% ipython --no-banner

In [1]: import numpy as np

In [2]: from numpy import linalg as LA

In [3]: np.set_printoptions(precision=2, suppress=True, linewidth=160)

In [4]: tidy = lambda a: np.round(a, 2) + 0

In [5]: A = np.loadtxt("data.csv", delimiter=",")

In [6]: tidy(A)
Out[6]: 
array([[0.25, 0.  , 0.25, 0.  , 0.25, 0.  , 0.25, 0.  ],
       [0.  , 0.67, 0.  , 0.33, 0.  , 0.  , 0.  , 0.  ],
       [0.33, 0.  , 0.67, 0.  , 0.  , 0.  , 0.  , 0.  ],
       [0.  , 0.33, 0.  , 0.33, 0.  , 0.  , 0.33, 0.  ],
       [0.33, 0.  , 0.  , 0.33, 0.33, 0.  , 0.  , 0.  ],
       [0.2 , 0.  , 0.2 , 0.2 , 0.  , 0.2 , 0.2 , 0.  ],
       [0.  , 0.2 , 0.  , 0.  , 0.  , 0.2 , 0.4 , 0.2 ],
       [0.  , 0.2 , 0.2 , 0.  , 0.  , 0.2 , 0.  , 0.4 ]])

In [7]: tidy(np.sort(np.abs(LA.eigvals(A))))
Out[7]: array([0.07, 0.2 , 0.24, 0.24, 0.49, 0.49, 0.84, 1.  ])

In [8]: tidy(LA.det(A))
Out[8]: np.float64(0.0)

In [9]: tidy((A + A.T) / 2)
Out[9]: 
array([[0.25, 0.  , 0.29, 0.  , 0.29, 0.1 , 0.12, 0.  ],
       [0.  , 0.67, 0.  , 0.33, 0.  , 0.  , 0.1 , 0.1 ],
       [0.29, 0.  , 0.67, 0.  , 0.  , 0.1 , 0.  , 0.1 ],
       [0.  , 0.33, 0.  , 0.33, 0.17, 0.1 , 0.17, 0.  ],
       [0.29, 0.  , 0.  , 0.17, 0.33, 0.  , 0.  , 0.  ],
       [0.1 , 0.  , 0.1 , 0.1 , 0.  , 0.2 , 0.2 , 0.1 ],
       [0.12, 0.1 , 0.  , 0.17, 0.  , 0.2 , 0.4 , 0.1 ],
       [0.  , 0.1 , 0.1 , 0.  , 0.  , 0.1 , 0.1 , 0.4 ]])

In [10]: print(tidy(np.abs(LA.eigvals(A)).max()))
1.0

In [11]: np.allclose(A, A.T)
Out[11]: False

In [12]: np.allclose(A @ A.T, A.T @ A)
Out[12]: False

In [13]: tidy(LA.matrix_power(A, 100))
Out[13]: 
array([[0.08, 0.31, 0.13, 0.19, 0.03, 0.05, 0.16, 0.05],
       [0.08, 0.31, 0.12, 0.19, 0.03, 0.05, 0.16, 0.05],
       [0.08, 0.31, 0.13, 0.19, 0.03, 0.05, 0.16, 0.05],
       [0.08, 0.31, 0.12, 0.19, 0.03, 0.05, 0.16, 0.05],
       [0.08, 0.31, 0.13, 0.19, 0.03, 0.05, 0.16, 0.05],
       [0.08, 0.31, 0.13, 0.19, 0.03, 0.05, 0.16, 0.05],
       [0.08, 0.31, 0.13, 0.19, 0.03, 0.05, 0.16, 0.05],
       [0.08, 0.31, 0.13, 0.19, 0.03, 0.05, 0.16, 0.05]])

In [14]: tidy(LA.matrix_power(A, 2))
Out[14]: 
array([[0.23, 0.05, 0.23, 0.08, 0.15, 0.05, 0.16, 0.05],
       [0.  , 0.56, 0.  , 0.33, 0.  , 0.  , 0.11, 0.  ],
       [0.31, 0.  , 0.53, 0.  , 0.08, 0.  , 0.08, 0.  ],
       [0.  , 0.4 , 0.  , 0.22, 0.  , 0.07, 0.24, 0.07],
       [0.19, 0.11, 0.08, 0.22, 0.19, 0.  , 0.19, 0.  ],
       [0.16, 0.11, 0.22, 0.11, 0.05, 0.08, 0.24, 0.04],
       [0.04, 0.25, 0.08, 0.11, 0.  , 0.16, 0.2 , 0.16],
       [0.11, 0.21, 0.25, 0.11, 0.  , 0.12, 0.04, 0.16]])

In [15]: pr = np.eye(8)[6]

In [16]: for _ in range(3):
    ...:     pr = pr @ A
    ...:     print(pr.round(2))
    ...: 
[0.  0.2 0.  0.  0.  0.2 0.4 0.2]
[0.04 0.25 0.08 0.11 0.   0.16 0.2  0.16]
[0.07 0.28 0.13 0.15 0.01 0.1  0.16 0.1 ]
